% python3 -q
>>> import numpy as np
>>> np.set_printoptions(precision=2, suppress=True, linewidth=140, legacy="1.25")
>>> rd = lambda a: np.round(a, 2) + 0
>>> A = np.load("block13.npy")
>>> A
array([[ 1,  2,  6,  5,  6,  5,  2,  8],
       [ 5,  1,  0,  4,  2,  5,  1,  0],
       [ 5,  3,  4,  0,  5,  6,  6,  8],
       [15,  5,  3,  5,  8, 14,  8,  7],
       [ 0,  5,  8,  1,  5,  4,  6,  6],
       [ 6, 11,  7,  7,  8,  9,  9,  6],
       [ 3,  0,  4,  1,  1,  3,  4,  1],
       [10,  2,  0,  4,  6,  9,  5,  3],
       [ 0,  0,  0,  0,  0,  0,  0,  0],
       [ 4,  8,  8,  7,  7,  7, 10,  3],
       [ 1,  3,  6,  6,  9,  5,  4,  4],
       [ 2,  5,  2, 10,  7,  5,  2,  4],
       [12,  7,  2, 14, 13, 14,  7,  7],
       [ 6,  4,  6, 10, 11, 10,  5,  4],
       [ 1,  5,  0,  5,  2,  2,  2,  1],
       [ 0,  2,  4,  0,  1,  2,  2,  5],
       [18,  5,  7,  6,  9, 17, 12,  8],
       [ 0,  3,  4,  1,  4,  2,  4,  1],
       [13,  2,  4,  5,  7, 12,  9,  4],
       [ 0,  2,  4,  0,  1,  2,  2,  5],
       [ 7,  6,  2, 14,  9, 10,  3,  4],
       [13,  4,  7,  6,  5, 13,  8,  5],
       [ 0,  5,  8,  1,  5,  4,  6,  6],
       [ 3,  0,  4,  1,  1,  3,  4,  1],
       [ 4,  0,  6,  6,  6,  6,  4,  4],
       [ 8,  3,  7,  2,  3,  8,  7,  5],
       [ 0,  5,  8,  1,  5,  4,  6,  6],
       [ 3,  2,  8,  1,  2,  5,  6,  6],
       [ 0,  3,  4,  1,  4,  2,  4,  1],
       [ 0,  2,  4,  0,  1,  2,  2,  5],
       [ 8,  3,  7,  2,  3,  8,  7,  5],
       [ 0,  0,  0,  0,  0,  0,  0,  0]])
>>> out = np.c_[A[:, :6] @ np.array([[-3, -9, 1, -2, 8, 6],
...     [1, -4, 5, -3, 1, -8],
...     [-1, -3, 6, -3, -8, -6],
...     [-6, -1, 3, 8, -4, 1],
...     [4, 0, 9, 6, -3, -7],
...     [2, -7, -9, -8, -6, 9]]), np.array([-1, -2, -2, 0, -2, 1, -2, 1, -2, -1, -1, -1, -2, 2, 2, -2, -2, -1, -2, 2, -1, 0, -1, -1, 2, 0, 1, -1, 2, 2, -2, 2])]
>>> out
array([[  -3,  -75,   71,   10, -106,  -38,   -1],
       [ -20,  -88,   -5,   -9,  -11,   57,   -2],
       [  16, -111,   35,  -49,  -40,    1,   -2],
       [ -13, -267,   19,  -78,  -27,  107,    0],
       [  19,  -73,   85,  -33, -102,  -86,   -2],
       [  -6, -189,  115,  -34, -103,  -62,    1],
       [  -9,  -61,   12,  -28,  -33,   15,   -2],
       [ -10, -165,    5,  -30,   -6,   87,    1],
       [   0,    0,    0,    0,    0,    0,   -2],
       [ -12, -148,  113,  -14, -115,  -67,   -1],
       [   4,  -80,  106,   33, -118,  -66,   -1],
       [ -25,  -89,   87,   57,  -86,  -34,   -1],
       [ -35, -254,   92,   27,  -92,   53,   -2],
       [ -16, -168,  101,   24, -129,   -9,    2],
       [ -16,  -48,   41,   19,  -25,  -25,    2],
       [   6,  -34,   25,  -28,  -45,  -29,   -2],
       [ -22, -328,   31, -106,  -60,  122,   -2],
       [  13,  -39,   60,   -5,  -57,  -57,   -1],
       [ -19, -226,   17,  -58,  -39,  102,   -2],
       [   6,  -34,   25,  -28,  -45,  -29,    2],
       [ -45, -177,   82,   48,  -97,   23,   -1],
       [ -32, -251,   21,  -85,  -65,   92,    0],
       [  19,  -73,   85,  -33, -102,  -86,   -1],
       [  -9,  -61,   12,  -28,  -33,   15,   -1],
       [ -18, -102,   58,   10,  -94,    6,    2],
       [ -12, -163,   26,  -76,  -54,   35,    0],
       [  19,  -73,   85,  -33, -102,  -86,    1],
       [  -3,  -95,   37,  -56,  -78,  -14,   -1],
       [  13,  -39,   60,   -5,  -57,  -57,    2],
       [   6,  -34,   25,  -28,  -45,  -29,    2],
       [ -12, -163,   26,  -76,  -54,   35,   -2],
       [   0,    0,    0,    0,    0,    0,    2]])
>>> rd(np.linalg.norm(np.linalg.qr(A)[0].T @ out, axis=0) ** 2 / ((out ** 2).sum(axis=0) + 1e-12))
array([1.  , 1.  , 1.  , 1.  , 1.  , 1.  , 0.18])
>>> rd(np.linalg.norm(out - A @ np.linalg.lstsq(A, out)[0], axis=0))
array([0.  , 0.  , 0.  , 0.  , 0.  , 0.  , 8.09])
>>> np.linalg.matrix_rank(out)
7
>>> vec = np.array([-2, -3, -5, -3, -3, -5, -1, 5])
>>> target = A @ vec
>>> rd(np.linalg.lstsq(A, target)[0])
array([-2., -3., -5., -3., -3., -5., -1.,  5.])
>>> rd(np.linalg.pinv(A) @ A)
array([[1., 0., 0., 0., 0., 0., 0., 0.],
       [0., 1., 0., 0., 0., 0., 0., 0.],
       [0., 0., 1., 0., 0., 0., 0., 0.],
       [0., 0., 0., 1., 0., 0., 0., 0.],
       [0., 0., 0., 0., 1., 0., 0., 0.],
       [0., 0., 0., 0., 0., 1., 0., 0.],
       [0., 0., 0., 0., 0., 0., 1., 0.],
       [0., 0., 0., 0., 0., 0., 0., 1.]])
>>> rng = np.random.default_rng(67249)
>>> target = target + 0.02 * rng.normal(size=32)
>>> rd(target)
array([ -57.98,  -56.98,  -49.98, -141.98,  -68.99, -149.02,  -46.01,  -90.98,   -0.03, -144.01,  -94.96,  -86.99, -177.98, -152.02,
        -44.95,  -16.01, -187.96,  -52.97, -137.04,  -16.04, -144.01, -153.99,  -69.01,  -46.02,  -88.  ,  -96.99,  -69.02,  -62.01,
        -52.96,  -16.02,  -96.99,    0.01])
>>> b, *_ = np.linalg.lstsq(A, target)
>>> rd(A.T @ (target - A @ b))
array([0., 0., 0., 0., 0., 0., 0., 0.])
>>> [round(float(np.linalg.norm(np.linalg.solve(A.T @ A + lam * np.eye(8), A.T @ target))), 2) for lam in (0, 1, 10, 100)]
[10.35, 10.07, 9.0, 7.17]
>>> gram = np.cov(A, rowvar=False)
>>> np.median(A, axis=0)
array([3. , 3. , 4. , 3. , 5. , 5. , 4.5, 4.5])
>>> rd(A.std(axis=0))
array([5.04, 2.47, 2.66, 3.9 , 3.3 , 4.31, 2.91, 2.41])
>>> gram.shape
(8, 8)
>>> np.argwhere(np.triu(np.abs(np.corrcoef(A.T)) > 0.8, 1))
array([[0, 5],
       [3, 4]])
>>> cen = A - A.mean(axis=0)
>>> evecs = np.linalg.svd(cen)[2][:1]
>>> out = cen - cen @ evecs.T @ evecs
>>> rd(np.linalg.norm(out) / np.linalg.norm(cen))
0.59
>>> np.linalg.norm(out, axis=1).round(6).argmax()
20
>>> rd(np.diag(evecs.T @ evecs))
array([0.33, 0.03, 0.01, 0.12, 0.12, 0.29, 0.08, 0.03])
>>> rd(np.cov(cen @ evecs.T, rowvar=False))
65.06
>>> r0 = np.array([1, 3, 3])
>>> np.convolve(A[25], r0)
array([ 8, 27, 40, 32, 30, 23, 40, 50, 36, 15])
>>> np.cross(A[25, :3], A[7, :3])
array([-14,  70, -14])
>>> r0 = np.array([-2, 2, -1, 0, 2, -1])
>>> W0 = np.array([np.roll(r0, i) for i in range(6)])
>>> W0
array([[-2,  2, -1,  0,  2, -1],
       [-1, -2,  2, -1,  0,  2],
       [ 2, -1, -2,  2, -1,  0],
       [ 0,  2, -1, -2,  2, -1],
       [-1,  0,  2, -1, -2,  2],
       [ 2, -1,  0,  2, -1, -2]])
>>> out = W0 / np.sqrt((W0 ** 2).mean(axis=1, keepdims=True))
>>> W0 - W0.mean(axis=1, keepdims=True)
array([[-2.,  2., -1.,  0.,  2., -1.],
       [-1., -2.,  2., -1.,  0.,  2.],
       [ 2., -1., -2.,  2., -1.,  0.],
       [ 0.,  2., -1., -2.,  2., -1.],
       [-1.,  0.,  2., -1., -2.,  2.],
       [ 2., -1.,  0.,  2., -1., -2.]])
>>> np.linalg.matrix_rank(out) == np.linalg.matrix_rank(W0)
True
>>> np.linalg.cond(W0) > 100
True
>>> vec = np.array([3, 3, 1, -3, -2, -3])
>>> np.linalg.norm(W0 @ vec) <= np.linalg.norm(W0, 2) * np.linalg.norm(vec) + 1e-9
True
>>> W0 * vec
array([[-6,  6, -1,  0, -4,  3],
       [-3, -6,  2,  3,  0, -6],
       [ 6, -3, -2, -6,  2,  0],
       [ 0,  6, -1,  6, -4,  3],
       [-3,  0,  2,  3,  4, -6],
       [ 6, -3,  0, -6,  2,  6]])
>>> left, sig, VT = np.linalg.svd(W0)
>>> evecs = VT[:(sig > 1e-8).sum()]
>>> vec = W0[2] + -3 * W0[4] + rng.integers(2) * np.eye(6)[3]
>>> vec
array([ 5., -1., -8.,  5.,  5., -6.])
>>> rd(np.diag(evecs.T @ evecs))
array([0.83, 0.83, 0.83, 0.83, 0.83, 0.83])
>>> np.allclose(evecs.T @ evecs @ vec, vec)
True
>>> np.linalg.matrix_rank(np.vstack([W0, vec]))
5
>>> m1 = np.loadtxt("a.csv", delimiter=",")
>>> rd(m1)
array([[ 0.45,  1.38,  1.37],
       [-1.13,  1.33, -0.97],
       [ 1.59,  0.56, -1.09]])
>>> vec = np.array([-2, -2, 0])
>>> target = m1 @ vec
>>> rd(target)
array([-3.67, -0.4 , -4.28])
>>> rd(np.linalg.solve(m1, target))
array([-2., -2.,  0.])
>>> rd(np.linalg.solve(m1, m1[:, 0]))
array([1., 0., 0.])
>>> rd(np.linalg.solve(m1, 2 * target))
array([-4., -4.,  0.])
>>> rd(np.linalg.solve(m1.T, m1[1]))
array([0., 1., 0.])
>>> out = np.array([[3, -5, -4], [3, 1, 4]])
>>> Z = np.kron(out, m1)
>>> rd(np.linalg.norm(Z, 2)), rd(np.linalg.norm(out, 2) * np.linalg.norm(m1, 2))
(14.83, 14.83)
>>> r0 = np.array([3, 2, 4])
>>> out = m1 + np.outer(r0, np.eye(3)[1])
>>> rd(np.linalg.det(out) / np.linalg.det(m1)), rd(1 + np.linalg.solve(m1, r0)[1])
(3.26, 3.26)
>>> rd(out)
array([[ 0.45,  4.38,  1.37],
       [-1.13,  3.33, -0.97],
       [ 1.59,  4.56, -1.09]])
>>> vec = np.array([3, 1, 1])
>>> target = m1 @ vec
>>> b, lr = np.zeros(3), 1 / np.linalg.norm(m1, 2) ** 2
>>> for i in range(3):
...     b -= lr * m1.T @ (m1 @ b - target)
...     if i % 1 == 0: print(i, round(np.linalg.norm(m1 @ b - target), 2))
... 
0 0.0
1 0.0
2 0.0
>>> rd(np.linalg.cond(m1))
1.0
>>> rd(b)
array([3., 1., 1.])
>>> z = rng.permutation(3)
>>> z
array([0, 1, 2])
>>> out = m1[z][:, z]
>>> rd(out)
array([[ 0.45,  1.38,  1.37],
       [-1.13,  1.33, -0.97],
       [ 1.59,  0.56, -1.09]])
>>> arr = np.load("case16.npy")
>>> arr
array([[ 1, -3,  2,  0,  0,  3, -1],
       [-3,  3, -3, -2,  4,  5, -4],
       [ 2,  4, -1,  5,  1,  1,  1],
       [ 2,  2, -3,  0,  4,  1,  2],
       [-3, -5, -5,  4, -2, -5,  4]])
>>> ang = np.radians(45)
>>> Rm = np.eye(7)
>>> Rm[5, 5] = Rm[2, 2] = np.cos(ang)
>>> Rm[5, 2], Rm[2, 5] = -np.sin(ang), np.sin(ang)
>>> rd(Rm)
array([[ 1.  ,  0.  ,  0.  ,  0.  ,  0.  ,  0.  ,  0.  ],
       [ 0.  ,  1.  ,  0.  ,  0.  ,  0.  ,  0.  ,  0.  ],
       [ 0.  ,  0.  ,  0.71,  0.  ,  0.  ,  0.71,  0.  ],
       [ 0.  ,  0.  ,  0.  ,  1.  ,  0.  ,  0.  ,  0.  ],
       [ 0.  ,  0.  ,  0.  ,  0.  ,  1.  ,  0.  ,  0.  ],
       [ 0.  ,  0.  , -0.71,  0.  ,  0.  ,  0.71,  0.  ],
       [ 0.  ,  0.  ,  0.  ,  0.  ,  0.  ,  0.  ,  1.  ]])
>>> out = arr @ Rm.T
>>> np.allclose(arr @ arr.T, out @ out.T)
True
>>> rd(np.linalg.svd(arr, compute_uv=False)), rd(np.linalg.svd(out, compute_uv=False))
(array([12.61,  8.71,  7.14,  4.13,  4.02]), array([12.61,  8.71,  7.14,  4.13,  4.02]))
>>> np.allclose(np.linalg.norm(arr, axis=1), np.linalg.norm(out, axis=1))
True
>>> feats = np.loadtxt("arr.csv", delimiter=",")
>>> feats
array([[-1.,  0.,  0.,  0.,  0.],
       [ 0.,  1.,  0.,  0.,  0.],
       [ 0.,  0., -1.,  0.,  0.],
       [ 0.,  0.,  0.,  1.,  0.],
       [ 0.,  0.,  0.,  0.,  1.]])
>>> rd(np.linalg.eigvalsh(feats).min())
-1.0
>>> z = rng.permutation(5)
>>> out = feats[:, z] * rng.choice([-1, 1], 5)
>>> out
array([[ 1., -0.,  0.,  0., -0.],
       [-0., -0.,  1.,  0., -0.],
       [-0.,  1.,  0.,  0., -0.],
       [-0., -0.,  0.,  1., -0.],
       [-0., -0.,  0.,  0., -1.]])
>>> left, _, VT = np.linalg.svd(feats.T @ out)
>>> rd(np.linalg.lstsq(feats, out)[0])
array([[-1.,  0.,  0.,  0.,  0.],
       [ 0.,  0.,  1.,  0.,  0.],
       [ 0., -1.,  0.,  0.,  0.],
       [ 0.,  0.,  0.,  1.,  0.],
       [ 0.,  0.,  0.,  0., -1.]])
>>> z
array([0, 2, 1, 3, 4])
>>> z = rng.permutation(5)
>>> z
array([0, 4, 3, 1, 2])
>>> out = feats[z][:, z]
>>> np.diag(out)
array([-1.,  1.,  1.,  1., -1.])
>>> rd(np.linalg.det(out)), rd(np.linalg.det(feats[z]))
(1.0, -1.0)
>>> rd(np.sort(np.abs(np.linalg.eigvals(out))))
array([1., 1., 1., 1., 1.])
>>> np.allclose(out, feats)
False
>>> vec = np.array([4, -4, -4, -5, 4])
>>> target = feats @ vec
>>> target
array([-4., -4.,  4., -5.,  4.])
>>> rd(np.linalg.solve(feats, target + feats[:, 2]))
array([ 4., -4., -3., -5.,  4.])
>>> rd(np.linalg.solve(feats, feats[:, 3]))
array([0., 0., 0., 1., 0.])
>>> F = np.load("x.npy")
>>> F
array([[0, 1, 0, 0, 1, 0, 0],
       [1, 0, 1, 0, 1, 0, 0],
       [0, 1, 0, 0, 1, 1, 1],
       [0, 0, 0, 0, 1, 0, 0],
       [1, 1, 1, 1, 0, 1, 0],
       [0, 0, 1, 0, 1, 0, 0],
       [0, 0, 1, 0, 0, 0, 0]])
>>> left, sig, VT = np.linalg.svd(F)
>>> np.argmax(sig[:-1] / (sig[1:] + 1e-6)) + 1
6
>>> out = left[:, :6] @ np.diag(sig[:6]) @ VT[:6]
>>> rd(np.linalg.norm(F - out, 2)), rd(sig[6])
(0.0, 0.0)
>>> rd(np.linalg.norm(F - out) / np.linalg.norm(F))
0.0
>>> rd(out)
array([[0., 1., 0., 0., 1., 0., 0.],
       [1., 0., 1., 0., 1., 0., 0.],
       [0., 1., 0., 0., 1., 1., 1.],
       [0., 0., 0., 0., 1., 0., 0.],
       [1., 1., 1., 1., 0., 1., 0.],
       [0., 0., 1., 0., 1., 0., 0.],
       [0., 0., 1., 0., 0., 0., 0.]])
>>> left, sig, VT = np.linalg.svd(F)
>>> evecs = VT[:(sig > 1e-8).sum()]
>>> vec = F[4] + 4 * F[6] + rng.integers(2) * np.eye(7)[4]
>>> vec
array([1., 1., 5., 1., 0., 1., 0.])
>>> np.allclose(evecs.T @ evecs @ vec, vec)
True
>>> np.linalg.matrix_rank(np.vstack([F, vec]))
6
>>> rd(evecs.T @ evecs)
array([[ 1.  ,  0.  ,  0.  ,  0.  ,  0.  ,  0.  ,  0.  ],
       [ 0.  ,  1.  ,  0.  ,  0.  ,  0.  ,  0.  ,  0.  ],
       [ 0.  ,  0.  ,  1.  ,  0.  ,  0.  ,  0.  ,  0.  ],
       [ 0.  ,  0.  ,  0.  ,  0.67,  0.  ,  0.33, -0.33],
       [ 0.  ,  0.  ,  0.  ,  0.  ,  1.  ,  0.  ,  0.  ],
       [ 0.  ,  0.  ,  0.  ,  0.33,  0.  ,  0.67,  0.33],
       [ 0.  ,  0.  ,  0.  , -0.33,  0.  ,  0.33,  0.67]])
>>> rd(np.diag(evecs.T @ evecs))
array([1.  , 1.  , 1.  , 0.67, 1.  , 0.67, 0.67])
